In [1]: import numpy as np

In [2]: from numpy import linalg as LA

In [3]: np.set_printoptions(suppress=True, linewidth=160)

In [4]: E = np.diag(np.array([2, 2]))

In [5]: E
Out[5]: 
array([[2, 0],
       [0, 2]])

In [6]: rng = np.random.default_rng(42)

In [7]: labels = rng.permutation(2)

In [8]: labels
Out[8]: array([1, 0])

In [9]: M2 = E[labels][:, labels]

In [10]: M2
Out[10]: 
array([[2, 0],
       [0, 2]])

In [11]: M2 = np.array([[-1, -2, 1], [-1, -2, -1]])

In [12]: np.einsum("ik,kj->ji", E, M2)
Out[12]: 
array([[-2, -2],
       [-4, -4],
       [ 2, -2]])

In [13]: LA.matrix_rank(E @ M2)
Out[13]: np.int64(2)

In [14]: M2.T @ E.T
Out[14]: 
array([[-2, -2],
       [-4, -4],
       [ 2, -2]])

In [15]: E @ M2
Out[15]: 
array([[-2, -4,  2],
       [-2, -4, -2]])

In [16]: data = np.load("a.npy")

In [17]: print(data)
[[ 1.86  4.49 -2.74]
 [-1.13 -3.01  1.8 ]
 [ 1.24  3.07 -1.76]
 [-0.06  0.07 -0.02]
 [ 1.19  2.98 -1.83]
 [ 0.01  0.07  0.05]
 [ 1.81  4.62 -2.75]
 [ 1.26  2.97 -1.74]
 [ 1.19  3.07 -1.84]
 [-1.29 -2.94  1.7 ]
 [-1.77 -4.47  2.69]
 [ 0.62  1.46 -0.9 ]
 [ 1.81  4.45 -2.77]
 [ 0.56  1.42 -0.88]
 [ 0.03 -0.06  0.01]
 [ 1.75  4.45 -2.67]
 [ 1.85  4.5  -2.69]
 [-0.61 -1.54  0.84]
 [ 1.28  3.01 -1.82]
 [-1.83 -4.54  2.63]
 [-1.76 -4.51  2.63]
 [ 1.19  2.92 -1.82]
 [ 0.54  1.57 -0.93]]

In [18]: basis = data[[17, 1]].astype(float)

In [19]: for _ in range(7):
    ...:     labels = LA.norm(data[:, None] - basis, axis=-1).argmin(axis=1)
    ...:     basis = np.array([data[labels == j].mean(axis=0) for j in range(2)])
    ...: 

In [20]: print(labels)
[0 1 0 0 0 0 0 0 0 1 1 0 0 0 0 0 0 1 0 1 1 0 0]

In [21]: print(basis.round(2))
[[ 1.07  2.65 -1.59]
 [-1.4  -3.5   2.05]]

In [22]: np.abs(basis[1] - basis[0]).argmax()
Out[22]: np.int64(1)

In [23]: np.bincount(labels)
Out[23]: array([17,  6])
